$ python3 -q
>>> import numpy as np
>>> import numpy.linalg as la
>>> np.set_printoptions(precision=2, suppress=True, linewidth=100, floatmode="fixed")
>>> def tidy(a):
...     return np.round(a, 2) + 0
... 
>>> M = np.load("mat.npy")
>>> print(M)
[[1.00 0.50 0.25 0.12 0.06 0.03 0.02]
 [0.50 1.00 0.50 0.25 0.12 0.06 0.03]
 [0.25 0.50 1.00 0.50 0.25 0.12 0.06]
 [0.12 0.25 0.50 1.00 0.50 0.25 0.12]
 [0.06 0.12 0.25 0.50 1.00 0.50 0.25]
 [0.03 0.06 0.12 0.25 0.50 1.00 0.50]
 [0.02 0.03 0.06 0.12 0.25 0.50 1.00]]
>>> # symmetric
>>> low = la.cholesky(M)
>>> print(la.eigvalsh(M).min() > 0)
True
>>> print(tidy(low @ low.T))
[[1.00 0.50 0.25 0.12 0.06 0.03 0.02]
 [0.50 1.00 0.50 0.25 0.12 0.06 0.03]
 [0.25 0.50 1.00 0.50 0.25 0.12 0.06]
 [0.12 0.25 0.50 1.00 0.50 0.25 0.12]
 [0.06 0.12 0.25 0.50 1.00 0.50 0.25]
 [0.03 0.06 0.12 0.25 0.50 1.00 0.50]
 [0.02 0.03 0.06 0.12 0.25 0.50 1.00]]
>>> print(tidy(np.diag(low) ** 2))
[1.00 0.75 0.75 0.75 0.75 0.75 0.75]
>>> print(M / np.sqrt(np.outer(np.diag(M), np.diag(M))))
[[1.00 0.50 0.25 0.12 0.06 0.03 0.02]
 [0.50 1.00 0.50 0.25 0.12 0.06 0.03]
 [0.25 0.50 1.00 0.50 0.25 0.12 0.06]
 [0.12 0.25 0.50 1.00 0.50 0.25 0.12]
 [0.06 0.12 0.25 0.50 1.00 0.50 0.25]
 [0.03 0.06 0.12 0.25 0.50 1.00 0.50]
 [0.02 0.03 0.06 0.12 0.25 0.50 1.00]]
>>> x = np.ones(7)
>>> for _ in range(7):
...     x = M @ x
...     x /= la.norm(x)
...     print(round(x @ M @ x, 2))
... 
2.48
2.48
2.49
2.49
2.49
2.49
2.49
>>> print(tidy(la.eigvalsh(M)[-1]))
2.49
>>> E = np.load("w.npy")
>>> print(E)
[[ 5.00 -3.00  0.00  0.00  0.00  0.00  0.00  0.00]
 [-3.00  1.00 -3.00  0.00  0.00  0.00  0.00  0.00]
 [ 0.00 -3.00  2.00 -3.00  0.00  0.00  0.00  0.00]
 [ 0.00  0.00 -3.00  0.00 -3.00  0.00  0.00  0.00]
 [ 0.00  0.00  0.00 -3.00  4.00 -3.00  0.00  0.00]
 [ 0.00  0.00  0.00  0.00 -3.00  5.00 -3.00  0.00]
 [ 0.00  0.00  0.00  0.00  0.00 -3.00  3.00 -3.00]
 [ 0.00  0.00  0.00  0.00  0.00  0.00 -3.00  4.00]]
>>> blk = np.stack([E, 2 * E, E[::-1]])
>>> print(blk.shape)
(3, 8, 8)
>>> print((blk @ E.T).shape)
(3, 8, 8)
>>> print(tidy(la.norm(blk, axis=(1, 2))))
[14.90 29.80 14.90]
